$ python -q
>>> import numpy as np
>>> np.set_printoptions(precision=2, suppress=True, linewidth=100, legacy="1.25")
>>> def rd(a):
...     return np.round(a, 2) + 0
... 
>>> arr = np.loadtxt("layer7.csv", delimiter=",")
>>> arr
array([[1.  , 0.9 , 0.81, 0.73, 0.66],
       [0.9 , 1.  , 0.9 , 0.81, 0.73],
       [0.81, 0.9 , 1.  , 0.9 , 0.81],
       [0.73, 0.81, 0.9 , 1.  , 0.9 ],
       [0.66, 0.73, 0.81, 0.9 , 1.  ]])
>>> r0 = np.array([1, 1, -4, -4, 1])
>>> other = arr + np.outer(r0, np.eye(5)[4])
>>> rd(np.linalg.det(other) / np.linalg.det(arr)), rd(1 + np.linalg.solve(arr, r0)[4])
(25.08, 25.08)
>>> np.linalg.matrix_rank(other - arr)
1
>>> rd(other)
array([[ 1.  ,  0.9 ,  0.81,  0.73,  1.66],
       [ 0.9 ,  1.  ,  0.9 ,  0.81,  1.73],
       [ 0.81,  0.9 ,  1.  ,  0.9 , -3.19],
       [ 0.73,  0.81,  0.9 ,  1.  , -3.1 ],
       [ 0.66,  0.73,  0.81,  0.9 ,  2.  ]])
>>> vec = np.array([1, -1, 2, 1, -1])
>>> target = arr @ vec
>>> rd(target)
array([1.79, 1.78, 2.  , 1.82, 1.45])
>>> rd(np.linalg.solve(arr, target))
array([ 1., -1.,  2.,  1., -1.])
>>> rd(np.linalg.solve(arr, -3 * target))
array([-3.,  3., -6., -3.,  3.])
>>> vec = np.ones(5)
>>> for _ in range(7):
...     vec = arr @ vec
...     vec /= np.linalg.norm(vec)
...     print(round(vec @ arr @ vec, 2))
... 
4.26
4.26
4.26
4.26
4.26
4.26
4.26
>>> rd(np.linalg.eigvalsh(arr)[-1])
4.26
>>> O = arr.astype(float).copy()
>>> for j in range(5):
...     O[:, j] -= O[:, :j] @ (O[:, :j].T @ O[:, j])
...     O[:, j] /= np.linalg.norm(O[:, j])
... 
>>> rd(O.T @ O)
array([[1., 0., 0., 0., 0.],
       [0., 1., 0., 0., 0.],
       [0., 0., 1., 0., 0.],
       [0., 0., 0., 1., 0.],
       [0., 0., 0., 0., 1.]])
>>> W1 = np.array([[1, 2], [2, 2], [-1, -2], [0, -3], [-1, 1]])
>>> b = np.array([-3, -2])
>>> hid = np.maximum(arr @ W1 + b, 0)
>>> hid
array([[0., 0.],
       [0., 0.],
       [0., 0.],
       [0., 0.],
       [0., 0.]])
>>> np.linalg.matrix_rank(hid)
0
>>> (hid > 0).mean(axis=0)
array([0., 0.])
>>> Z = np.array([[-3, -2, -2], [3, 0, 0]])
>>> (hid @ Z).round(6).argmax(axis=1)
array([0, 0, 0, 0, 0])
>>> m1 = np.array([[-0.7, 2.4, -0.4, 1.8],
...     [1.3, -0.5, 1.0, 2.2],
...     [1.3, -0.4, -1.0, -1.1],
...     [0.5, 1.1, -0.1, 0.6],
...     [0.9, 0.2, -0.4, -1.1],
...     [-0.1, -1.0, -0.4, -1.3],
...     [1.2, 0.6, 1.1, 1.0],
...     [-1.2, 1.6, 1.1, 0.0],
...     [-0.6, -0.6, -0.6, -3.0],
...     [0.2, -0.8, 1.6, -1.0],
...     [0.7, -1.7, -1.5, -0.6],
...     [0.3, -0.9, 0.1, 0.3],
...     [-0.1, 0.4, -0.4, -2.4]])
>>> m1
array([[-0.7,  2.4, -0.4,  1.8],
       [ 1.3, -0.5,  1. ,  2.2],
       [ 1.3, -0.4, -1. , -1.1],
       [ 0.5,  1.1, -0.1,  0.6],
       [ 0.9,  0.2, -0.4, -1.1],
       [-0.1, -1. , -0.4, -1.3],
       [ 1.2,  0.6,  1.1,  1. ],
       [-1.2,  1.6,  1.1,  0. ],
       [-0.6, -0.6, -0.6, -3. ],
       [ 0.2, -0.8,  1.6, -1. ],
       [ 0.7, -1.7, -1.5, -0.6],
       [ 0.3, -0.9,  0.1,  0.3],
       [-0.1,  0.4, -0.4, -2.4]])
>>> other = np.array([[1, 2], [-5, -1], [-4, -2], [3, -2]])
>>> rd(np.einsum("ij->j", m1))
array([ 3.7,  0.4,  0.1, -4.6])
>>> np.linalg.matrix_rank(m1 @ other)
2
>>> np.vstack([m1, other.T]).shape
(15, 4)
>>> rd(np.einsum("ij,ij->i", m1, m1))
array([ 9.65,  7.78,  4.06,  1.83,  2.22,  2.86,  4.01,  5.21, 10.08,  4.24,  5.99,  1.  ,  6.09])
